$ ipython --no-banner

In [1]: import numpy as np

In [2]: np.set_printoptions(suppress=True, linewidth=160)

In [3]: rd = lambda a: np.round(a, 3) + 0

In [4]: arr = np.loadtxt("x.csv", delimiter=",")

In [5]: arr
Out[5]: 
array([[ 1.,  1.,  1.,  1., -1., -1., -1., -1.],
       [ 1., -1., -1.,  1., -1.,  1.,  1., -1.],
       [ 1., -1.,  1., -1.,  1., -1.,  1., -1.]])

In [6]: x = np.array([0, -9, 9, -3, 5, 7, 6, 3])

In [7]: h = np.maximum(arr @ x, 0)

In [8]: rd(np.tanh(arr @ x))
Out[8]: array([-1.   ,  0.964,  1.   ])

In [9]: np.maximum(arr @ (3 * x), 0)
Out[9]: array([ 0.,  6., 66.])

In [10]: arr * (h > 1e-9)[:, None]
Out[10]: 
array([[ 0.,  0.,  0.,  0., -0., -0., -0., -0.],
       [ 1., -1., -1.,  1., -1.,  1.,  1., -1.],
       [ 1., -1.,  1., -1.,  1., -1.,  1., -1.]])

In [11]: np.flatnonzero(h > 1e-9)
Out[11]: array([1, 2])

In [12]: arr.T @ h
Out[12]: array([ 24., -24.,  20., -20.,  20., -20.,  24., -24.])

In [13]: rd(np.linalg.norm(arr) ** 2 / np.linalg.norm(arr, 2) ** 2)
Out[13]: np.float64(3.0)

In [14]: arr[1] @ arr[0]
Out[14]: np.float64(0.0)

In [15]: rd(np.linalg.norm(arr, "nuc"))
Out[15]: np.float64(8.485)

In [16]: rd(np.linalg.norm(arr, axis=1))
Out[16]: array([2.828, 2.828, 2.828])

In [17]: u, r1 = arr[1], arr[2]

In [18]: u @ r1
Out[18]: np.float64(0.0)

In [19]: u @ u
Out[19]: np.float64(8.0)

In [20]: pr = (u @ r1) / (u @ u) * u

In [21]: r1 - pr
Out[21]: array([ 1., -1.,  1., -1.,  1., -1.,  1., -1.])

In [22]: (r1 - pr) @ u
Out[22]: np.float64(0.0)

In [23]: w1 = np.array([[-5, 2, 8, 1, 3],
    ...:     [-4, 8, -3, -6, -3],
    ...:     [-6, -6, -9, 9, -7],
    ...:     [-7, 9, 3, 7, 2],
    ...:     [-5, 7, -6, 8, 4],
    ...:     [-3, 2, 4, 1, 5],
    ...:     [-4, 9, -9, 5, 3],
    ...:     [-2, -2, 0, -2, 1]])

In [24]: beta = np.array([0, 2, 3, 0, -1])

In [25]: act = np.maximum(arr @ w1 + beta, 0)

In [26]: np.linalg.matrix_rank(act)
Out[26]: np.int64(3)

In [27]: (act > 0).astype(int)
Out[27]: 
array([[0, 0, 1, 0, 0],
       [0, 1, 1, 1, 1],
       [0, 0, 0, 1, 0]])

In [28]: act
Out[28]: 
array([[ 0.,  0., 13.,  0.,  0.],
       [ 0., 17., 27.,  5., 17.],
       [ 0.,  0.,  0., 23.,  0.]])

In [29]: W2 = np.array([[-2, 2], [-1, 0], [-1, -3], [-3, -1], [-2, 0]])

In [30]: act @ W2
Out[30]: 
array([[-13., -39.],
       [-93., -86.],
       [-69., -23.]])

In [31]: (act @ W2).round(6).argmax(axis=1)
Out[31]: array([0, 1, 1])

In [32]: X = np.array([[-1.0, 1.0, 1.0, 1.0],
    ...:     [1.0, -1.0, 1.0, 1.0],
    ...:     [1.0, 1.0, -1.0, 1.0],
    ...:     [1.0, 1.0, 1.0, -1.0]])

In [33]: out = X / np.linalg.norm(X, axis=1, keepdims=True)

In [34]: G = out @ out.T

In [35]: (np.abs(G) > 0.9).astype(int)
Out[35]: 
array([[1, 0, 0, 0],
       [0, 1, 0, 0],
       [0, 0, 1, 0],
       [0, 0, 0, 1]])

In [36]: G[3]
Out[36]: array([0., 0., 0., 1.])

In [37]: G
Out[37]: 
array([[1., 0., 0., 0.],
       [0., 1., 0., 0.],
       [0., 0., 1., 0.],
       [0., 0., 0., 1.]])

In [38]: vals, vecs = np.linalg.eigh(X)

In [39]: rd(vals)
Out[39]: array([-2., -2., -2.,  2.])

In [40]: vals.sum(), np.trace(X)
Out[40]: (np.float64(-4.0), np.float64(-4.0))

In [41]: (vals > 1e-8).sum(), (vals < -1e-8).sum()
Out[41]: (np.int64(1), np.int64(3))

In [42]: rd(np.linalg.svd(X, compute_uv=False))
Out[42]: array([2., 2., 2., 2.])

In [43]: rd(vecs @ np.diag(vals) @ vecs.T)
Out[43]: 
array([[-1.,  1.,  1.,  1.],
       [ 1., -1.,  1.,  1.],
       [ 1.,  1., -1.,  1.],
       [ 1.,  1.,  1., -1.]])

In [44]: np.abs(vecs[:, -1]).round(6).argmax()
Out[44]: np.int64(0)

In [45]: rd(vecs.T @ X @ vecs)
Out[45]: 
array([[-2.,  0.,  0.,  0.],
       [ 0., -2.,  0.,  0.],
       [ 0.,  0., -2.,  0.],
       [ 0.,  0.,  0.,  2.]])

In [46]: np.unique(vals.round(6) + 0, return_counts=True)[1]
Out[46]: array([3, 1])

In [47]: rd(np.linalg.eigvalsh(X @ X))
Out[47]: array([4., 4., 4., 4.])

In [48]: q = X.astype(float).copy()

In [49]: for j in range(4):
    ...:     q[:, j] -= q[:, :j] @ (q[:, :j].T @ q[:, j])
    ...:     q[:, j] /= np.linalg.norm(q[:, j])
    ...: 

In [50]: q.T @ X
Out[50]: 
array([[2., 0., 0., 0.],
       [0., 2., 0., 0.],
       [0., 0., 2., 0.],
       [0., 0., 0., 2.]])

In [51]: q.T @ q
Out[51]: 
array([[1., 0., 0., 0.],
       [0., 1., 0., 0.],
       [0., 0., 1., 0.],
       [0., 0., 0., 1.]])

In [52]: X @ X.T
Out[52]: 
array([[4., 0., 0., 0.],
       [0., 4., 0., 0.],
       [0., 0., 4., 0.],
       [0., 0., 0., 4.]])

In [53]: X[:, 1] @ X[:, 0]
Out[53]: np.float64(0.0)

In [54]: rd(np.linalg.svd(X, compute_uv=False))
Out[54]: array([2., 2., 2., 2.])

In [55]: np.kron(np.eye(2, dtype=int), X)
Out[55]: 
array([[-1.,  1.,  1.,  1., -0.,  0.,  0.,  0.],
       [ 1., -1.,  1.,  1.,  0., -0.,  0.,  0.],
       [ 1.,  1., -1.,  1.,  0.,  0., -0.,  0.],
       [ 1.,  1.,  1., -1.,  0.,  0.,  0., -0.],
       [-0.,  0.,  0.,  0., -1.,  1.,  1.,  1.],
       [ 0., -0.,  0.,  0.,  1., -1.,  1.,  1.],
       [ 0.,  0., -0.,  0.,  1.,  1., -1.,  1.],
       [ 0.,  0.,  0., -0.,  1.,  1.,  1., -1.]])

In [56]: rd(np.poly(X))
Out[56]: array([  1.,   4.,   0., -16., -16.])

In [57]: np.einsum("ij,ji->", X, X)
Out[57]: np.float64(16.0)

In [58]: rd(np.linalg.det(X[::-1]))
Out[58]: np.float64(-16.0)

In [59]: np.einsum("ii->", X)
Out[59]: np.float64(-4.0)

In [60]: rd(np.linalg.det(2 * X)), rd(np.linalg.det(X))
Out[60]: (np.float64(-256.0), np.float64(-16.0))
